>>> import numpy as np
>>> from numpy import linalg as LA
>>> np.set_printoptions(suppress=True, linewidth=200)
>>> def rnd(a):
...     return np.round(a, 1) + 0
... 
>>> data = np.load("m.npy")
>>> print(data)
[[ 1 -4  1 -4  1 -4]
 [ 2  1  2  1  2  1]
 [ 4  3  4  3  4  3]
 [ 1 -4  1 -4  1 -4]
 [ 2  1  2  1  2  1]
 [ 4  3  4  3  4  3]]
>>> print(np.allclose(data, data.T))
False
>>> print(data @ data)
[[-21   0 -21   0 -21   0]
 [ 21   0  21   0  21   0]
 [ 49   0  49   0  49   0]
 [-21   0 -21   0 -21   0]
 [ 21   0  21   0  21   0]
 [ 49   0  49   0  49   0]]
>>> print((data - data.T) / 2)
[[ 0.  -3.  -1.5 -2.5 -0.5 -4. ]
 [ 3.   0.  -0.5  2.5  0.5 -1. ]
 [ 1.5  0.5  0.   1.   1.  -0.5]
 [ 2.5 -2.5 -1.   0.   0.  -3.5]
 [ 0.5 -0.5 -1.   0.   0.  -1.5]
 [ 4.   1.   0.5  3.5  1.5  0. ]]
>>> print(np.trace(data))
7
>>> print((data + data.T) / 2)
[[ 1.  -1.   2.5 -1.5  1.5  0. ]
 [-1.   1.   2.5 -1.5  1.5  2. ]
 [ 2.5  2.5  4.   2.   3.   3.5]
 [-1.5 -1.5  2.  -4.   1.  -0.5]
 [ 1.5  1.5  3.   1.   2.   2.5]
 [ 0.   2.   3.5 -0.5  2.5  3. ]]
>>> left, sv, Vh = LA.svd(data)
>>> print(np.argmax(sv[:-1] / (sv[1:] + 1e-6)) + 1)
2
>>> M2 = left[:, :2] @ np.diag(sv[:2]) @ Vh[:2]
>>> print(rnd(LA.norm(data - M2) / LA.norm(data)))
0.0
>>> print(rnd(LA.norm(data - M2, 2)), rnd(sv[2]))
0.0 0.0
>>> print(LA.matrix_rank(data, rtol=0.05))
2
>>> print(LA.matrix_rank(M2))
2
>>> print(rnd(np.abs(data - M2).max()))
0.0
>>> r = LA.matrix_rank(data)
>>> print(r)
2
>>> N = LA.svd(data)[2][r:].T
>>> print(LA.matrix_rank(data.T @ data), LA.matrix_rank(data @ data.T))
2 2
>>> print(rnd(N @ N.T))
[[ 0.7  0.  -0.3  0.  -0.3  0. ]
 [ 0.   0.7  0.  -0.3  0.  -0.3]
 [-0.3  0.   0.7  0.  -0.3  0. ]
 [ 0.  -0.3  0.   0.7  0.  -0.3]
 [-0.3  0.  -0.3  0.   0.7  0. ]
 [ 0.  -0.3  0.  -0.3  0.   0.7]]
>>> m1 = np.load("dump.npy")
>>> print(m1)
[[-1.1  0.5  0.4]
 [-5.1  2.6 -1. ]
 [-0.3  0.1 -0.8]
 [ 0.1 -0.1  0.9]
 [ 4.1 -2.1 -0.4]
 [-0.1  0.1  0.6]
 [-1.6  0.8  0.7]
 [-2.   1.1 -0.5]
 [ 0.3 -0.2 -0.4]
 [ 1.2 -0.5 -1.1]
 [ 1.7 -0.8 -0.7]
 [ 0.1  0.   0.3]
 [-1.7  0.8 -1.2]
 [-1.6  0.8  1.3]
 [ 0.6 -0.3 -0.4]]
>>> rng = np.random.default_rng(23)
>>> z = rng.permutation(6)
>>> print(z)
[5 2 3 0 1 4]
>>> M2 = data[z][:, z]
>>> print(rnd(LA.det(M2)), rnd(LA.det(data[z])))
0.0 0.0
>>> print(rnd(np.sort(np.abs(LA.eigvals(M2)))))
[0. 0. 0. 0. 0. 7.]
>>> vec = np.array([-2, -2, -2])
>>> rhs = m1 @ vec
>>> print(rnd(rhs))
[ 0.4  7.   2.  -1.8 -3.2 -1.2  0.2  2.8  0.6  0.8 -0.4 -0.8  4.2 -1.   0.2]
>>> print(rnd(LA.pinv(m1) @ m1))
[[1. 0. 0.]
 [0. 1. 0.]
 [0. 0. 1.]]
>>> print(rnd(LA.lstsq(m1, rhs)[0]))
[-2. -2. -2.]
>>> rhs = rhs + 0.3 * rng.normal(size=15)
>>> print(rnd(rhs))
[-0.3  7.1  1.4 -1.5 -3.  -1.   0.4  2.9  0.4  0.7  0.1 -1.   4.1 -1.2  0. ]
>>> b, *_ = LA.lstsq(m1, rhs)
>>> print(b.round())
[-1.  0. -2.]
>>> print(rnd(np.abs(LA.svd(m1)[2][-1])))
[0.5 0.9 0. ]
>>> print(np.argsort(-LA.norm(m1, axis=0).round(6), kind="stable")[:3])
[0 1 2]
>>> print(round(np.log10(LA.cond(m1))))
2
>>> print(rnd(LA.norm(m1, 2) / LA.norm(m1)))
0.9
>>> Z = m1[[10, 9]].astype(float)
>>> for _ in range(3):
...     z = LA.norm(m1[:, None] - Z, axis=-1).argmin(axis=1)
...     Z = np.array([m1[z == j].mean(axis=0) for j in range(2)])
... 
>>> print(z)
[1 1 1 1 0 1 1 1 1 0 0 1 1 1 1]
>>> print(rnd(Z[1] - Z[0]))
[-3.4  1.6  0.7]
>>> print(rnd(Z))
[[ 2.3 -1.1 -0.7]
 [-1.   0.5  0. ]]
>>> print(np.bincount(z))
[ 3 12]
>>> print(np.abs(Z[1] - Z[0]).argmax())
0
